>>> import numpy as np
>>> np.set_printoptions(precision=2, suppress=True, linewidth=160)
>>> def rd(a):
...     return np.round(a, 2) + 0
... 
>>> mat = np.load("m.npy")
>>> print(rd(mat))
[[ 0.15 -0.05 -0.25 -0.25]
 [-0.05  0.02  0.08  0.08]
 [-0.25  0.08  0.42  0.42]
 [-0.25  0.08  0.42  0.42]]
>>> print(rd(np.abs(np.linalg.eigvals(mat)).max()))
1.0
>>> print(rd(np.sort(np.abs(np.linalg.eigvals(mat)))))
[0. 0. 0. 1.]
>>> print(rd(mat @ mat))
[[ 0.15 -0.05 -0.25 -0.25]
 [-0.05  0.02  0.08  0.08]
 [-0.25  0.08  0.42  0.42]
 [-0.25  0.08  0.42  0.42]]
>>> mat.inv()
Traceback (most recent call last):
  File "<python-input-8>", line 1, in <module>
    mat.inv()
    ^^^^^^^
AttributeError: 'numpy.ndarray' object has no attribute 'inv'
>>> print(rd(np.linalg.matrix_power(mat, 3)))
[[ 0.15 -0.05 -0.25 -0.25]
 [-0.05  0.02  0.08  0.08]
 [-0.25  0.08  0.42  0.42]
 [-0.25  0.08  0.42  0.42]]
>>> u, g = mat[3], mat[2]
>>> print(rd(u @ g))
0.42
>>> pr = (u @ g) / (u @ u) * u
>>> print((g - pr) @ u)
0.0
>>> print(rd(np.outer(u, g)))
[[ 0.06 -0.02 -0.1  -0.1 ]
 [-0.02  0.01  0.03  0.03]
 [-0.1   0.03  0.17  0.17]
 [-0.1   0.03  0.17  0.17]]
>>> print(rd(pr))
[-0.25  0.08  0.42  0.42]
>>> print(g - pr)
[0. 0. 0. 0.]
>>> w, vecs = np.linalg.eigh(mat)
>>> print(rd(np.linalg.svd(mat, compute_uv=False)))
[1. 0. 0. 0.]
>>> print(rd(np.abs(vecs[:, -1])))
[0.39 0.13 0.65 0.65]
>>> out = np.array([[-3, -3], [2, -2], [2, -2], [-2, 1]])
>>> print(rd(np.einsum("ij,ij->i", mat, mat)))
[0.15 0.02 0.42 0.42]
>>> out @ mat
Traceback (most recent call last):
  File "<python-input-22>", line 1, in <module>
    out @ mat
    ~~~~^~~~~
ValueError: matmul: Input operand 1 has a mismatch in its core dimension 0, with gufunc signature (n?,k),(k,m?)->(n?,m?) (size 4 is different from 2)
>>> print(rd(np.einsum("ik,kj->ji", mat, out)))
[[-0.55  0.18  0.92  0.92]
 [-0.1   0.03  0.17  0.17]]
>>> print(rd(np.einsum("ik,kj->ij", mat, out)))
[[-0.55 -0.1 ]
 [ 0.18  0.03]
 [ 0.92  0.17]
 [ 0.92  0.17]]
>>> x0 = np.array([-1, 5, -4, -5])
>>> print(rd((x0 - mat @ x0) @ (mat @ x0)))
0.0
>>> X = np.load("arr.npy")
>>> print(X)
[[13  9 10 11]
 [10 11 10  9]
 [14 13 16 13]
 [ 9  9 10  7]
 [11 15 16 11]
 [ 4  5  4  1]
 [14 11 10 13]
 [17 17 22 17]
 [16 16 19 16]
 [ 4  5  4  1]
 [13  9 10 11]]
>>> # rows 5 and 9 are equal
>>> P = X @ np.linalg.solve(X.T @ X, X.T)
>>> print(rd(np.trace(P)))
4.0
>>> print(rd(P @ X[:, 0]))
[13. 10. 14.  9. 11.  4. 14. 17. 16.  4. 13.]
>>> Xc = X - X.mean(axis=0)
>>> vecs = np.linalg.svd(Xc)[2][:1]
>>> out = Xc - Xc @ vecs.T @ vecs
>>> print(rd(np.linalg.norm(out) / np.linalg.norm(Xc)))
0.26
>>> print(rd(np.cov(Xc @ vecs.T, rowvar=False)))
89.62
>>> print(rd(np.diag(vecs.T @ vecs)))
[0.19 0.17 0.34 0.3 ]
>>> print(rd(out.std(axis=0)))
[1.3  1.06 1.37 1.07]
>>> idx = X[:, 3] > np.median(X[:, 3])
>>> u = X[idx].mean(axis=0) - X[~idx].mean(axis=0)
>>> print(rd((((X - X.mean(axis=0)) @ u > 0) == idx).mean()))
0.91
>>> print(((X - X.mean(axis=0)) @ u > 0).astype(int))
[0 0 1 0 1 0 1 1 1 0 0]
>>> print(idx.astype(int))
[0 0 1 0 0 0 1 1 1 0 0]
>>> Q, R = np.linalg.qr(X)
>>> print(np.allclose(R.T @ R, X.T @ X))
True
>>> print(rd(np.abs(np.diag(R))))
[40.11  7.42  5.33  3.84]
>>> print(Q.shape, R.shape)
(11, 4) (4, 4)
>>> print(rd(Q @ R))
[[13.  9. 10. 11.]
 [10. 11. 10.  9.]
 [14. 13. 16. 13.]
 [ 9.  9. 10.  7.]
 [11. 15. 16. 11.]
 [ 4.  5.  4.  1.]
 [14. 11. 10. 13.]
 [17. 17. 22. 17.]
 [16. 16. 19. 16.]
 [ 4.  5.  4.  1.]
 [13.  9. 10. 11.]]
>>> print(rd(Q.T @ Q))
[[1. 0. 0. 0.]
 [0. 1. 0. 0.]
 [0. 0. 1. 0.]
 [0. 0. 0. 1.]]
>>> print(np.trace(Q @ Q.T))
4.0
>>> print(rd(abs(R[0, 0])), rd(np.linalg.norm(X[:, 0])))
40.11 40.11
>>> u = np.array([2, 2])
>>> print(np.polyval(u, X[6]))
[30 24 22 28]
>>> print(np.array([np.convolve(row, u, "same") for row in X]))
[[26 44 38 42]
 [20 42 42 38]
 [28 54 58 58]
 [18 36 38 34]
 [22 52 62 54]
 [ 8 18 18 10]
 [28 50 42 46]
 [34 68 78 78]
 [32 64 70 70]
 [ 8 18 18 10]
 [26 44 38 42]]
>>> print(np.convolve(X[6], u))
[28 50 42 46 26]
>>> K = np.load("out5.npy")
>>> print(K)
[[-1  3 -1  3 -1  3]
 [ 2  0  2  0  2  0]
 [ 3 -3  3 -3  3 -3]
 [-1  3 -1  3 -1  3]
 [ 2  0  2  0  2  0]
 [ 3 -3  3 -3  3 -3]]
>>> rng = np.random.default_rng(621)
>>> idx = rng.permutation(4)
>>> out = X[:, idx] * rng.choice([-1, 1], 4)
>>> print(out)
[[-10  13  11  -9]
 [-10  10   9 -11]
 [-16  14  13 -13]
 [-10   9   7  -9]
 [-16  11  11 -15]
 [ -4   4   1  -5]
 [-10  14  13 -11]
 [-22  17  17 -17]
 [-19  16  16 -16]
 [ -4   4   1  -5]
 [-10  13  11  -9]]
>>> U, _, vt = np.linalg.svd(X.T @ out)
>>> print(rd(np.linalg.lstsq(X, out)[0]))
[[ 0.  1.  0.  0.]
 [ 0.  0.  0. -1.]
 [-1.  0.  0.  0.]
 [ 0.  0.  1.  0.]]
>>> print(rd(U @ vt))
[[ 0.  1.  0.  0.]
 [ 0.  0.  0. -1.]
 [-1.  0.  0.  0.]
 [ 0.  0.  1.  0.]]
